$ ipython --no-banner

In [1]: import numpy as np

In [2]: from numpy import linalg as LA

In [3]: np.set_printoptions(precision=2, suppress=True, linewidth=160)

In [4]: def rd(a):
   ...:     return np.round(a, 2) + 0
   ...: 

In [5]: M = np.array([[-0.5, 0.6, -1.7, 1.1, 0.2, 0.1],
   ...:     [1.1, -0.4, 0.2, -1.3, -1.2, 0.2],
   ...:     [0.2, 1.0, 0.3, -0.6, 0.8, 1.6],
   ...:     [-1.6, 1.4, -1.0, 1.2, 0.1, 0.4],
   ...:     [1.1, 0.1, -0.3, -0.9, -0.6, -0.1],
   ...:     [-1.1, 0.3, 0.5, 0.0, 0.1, -1.0],
   ...:     [-0.7, -1.0, -0.8, -1.1, -0.7, 1.2],
   ...:     [-1.6, 1.1, -0.1, -1.0, 0.6, -0.4],
   ...:     [-0.7, -0.2, -0.1, 0.1, -0.6, 1.4],
   ...:     [-0.4, 0.3, 0.8, -0.3, -0.4, -0.4],
   ...:     [-0.1, -1.5, 0.9, 0.4, 0.0, 0.8],
   ...:     [1.9, 1.1, 0.3, 1.2, -1.1, -0.5],
   ...:     [0.4, -0.6, -1.0, 2.6, 0.3, 0.4]])

In [6]: M[3] *= 10

In [7]: print(M)
[[ -0.5   0.6  -1.7   1.1   0.2   0.1]
 [  1.1  -0.4   0.2  -1.3  -1.2   0.2]
 [  0.2   1.    0.3  -0.6   0.8   1.6]
 [-16.   14.  -10.   12.    1.    4. ]
 [  1.1   0.1  -0.3  -0.9  -0.6  -0.1]
 [ -1.1   0.3   0.5   0.    0.1  -1. ]
 [ -0.7  -1.   -0.8  -1.1  -0.7   1.2]
 [ -1.6   1.1  -0.1  -1.    0.6  -0.4]
 [ -0.7  -0.2  -0.1   0.1  -0.6   1.4]
 [ -0.4   0.3   0.8  -0.3  -0.4  -0.4]
 [ -0.1  -1.5   0.9   0.4   0.    0.8]
 [  1.9   1.1   0.3   1.2  -1.1  -0.5]
 [  0.4  -0.6  -1.    2.6   0.3   0.4]]

In [8]: cen = M - M.mean(axis=0)

In [9]: vecs = LA.svd(cen)[2][:1]

In [10]: out = cen - cen @ vecs.T @ vecs

In [11]: print(rd((cen @ vecs.T).std(axis=0)))
[7.14]

In [12]: print(LA.norm(out, axis=1).round(6).argmax())
12

In [13]: print(rd(np.diag(vecs.T @ vecs)))
[0.36 0.27 0.14 0.21 0.   0.02]

In [14]: print(rd(out.std(axis=0)))
[0.77 0.73 0.59 0.93 0.57 0.77]

In [15]: print(rd(LA.norm(out) / LA.norm(cen)))
0.25

In [16]: vec = np.array([5, 5, 0, 9, 8, 0])

In [17]: target = M @ vec

In [18]: print(rd(LA.solve(M.T @ M, M.T @ target)))
[5. 5. 0. 9. 8. 0.]

In [19]: print(rd(LA.lstsq(M, target)[0]))
[5. 5. 0. 9. 8. 0.]

In [20]: print(rd(target))
[ 12.  -17.8   7.  106.   -6.9  -3.2 -24.   -6.7  -8.4  -6.4  -4.4  17.   24.8]

In [21]: rng = np.random.default_rng(74)

In [22]: target = target + 0.1 * rng.normal(size=13)

In [23]: print(rd(target))
[ 12.02 -17.78   7.07 105.98  -6.99  -3.23 -24.    -6.68  -8.42  -6.32  -4.25  17.1   24.77]

In [24]: b, *_ = LA.lstsq(M, target)

In [25]: print(b.round())
[5. 5. 0. 9. 8. 0.]

In [26]: print(rd(b))
[5.   5.01 0.06 9.02 7.99 0.03]

In [27]: print(rd(LA.norm(target - M @ b)))
0.18

In [28]: print(rd(M.T @ (target - M @ b)))
[0. 0. 0. 0. 0. 0.]

In [29]: K = np.load("layer12.npy")

In [30]: print(K)
[[ 1  1  6  3  4  5  0]
 [ 0  4  0  7  0  0  8]
 [ 0  3  2  5  0  0  4]
 [ 1  2  4  3  3  3  0]
 [ 1  3  4  5  0  3  0]
 [ 7  2  6  0  7 11  0]
 [ 0  4  0  5  0  0  8]
 [ 0  4  3  7  0  1  2]
 [ 6  3  5  1  4  9  0]
 [ 8  3  5  0  6 11  0]
 [ 3  4  2  3  1  3  4]
 [ 9  5  2  0  4  9  4]
 [ 1  2  2  1  5  1  4]]

In [31]: out = K / LA.norm(K, axis=1, keepdims=True)

In [32]: cov = out @ out.T

In [33]: print(np.argwhere(np.triu(np.abs(cov) > 0.95, 1)))
[[0 3]
 [1 6]
 [5 8]
 [5 9]
 [8 9]]

In [34]: print(rd(cov[4]))
[0.8  0.53 0.74 0.88 1.   0.56 0.47 0.9  0.67 0.57 0.76 0.51 0.41]
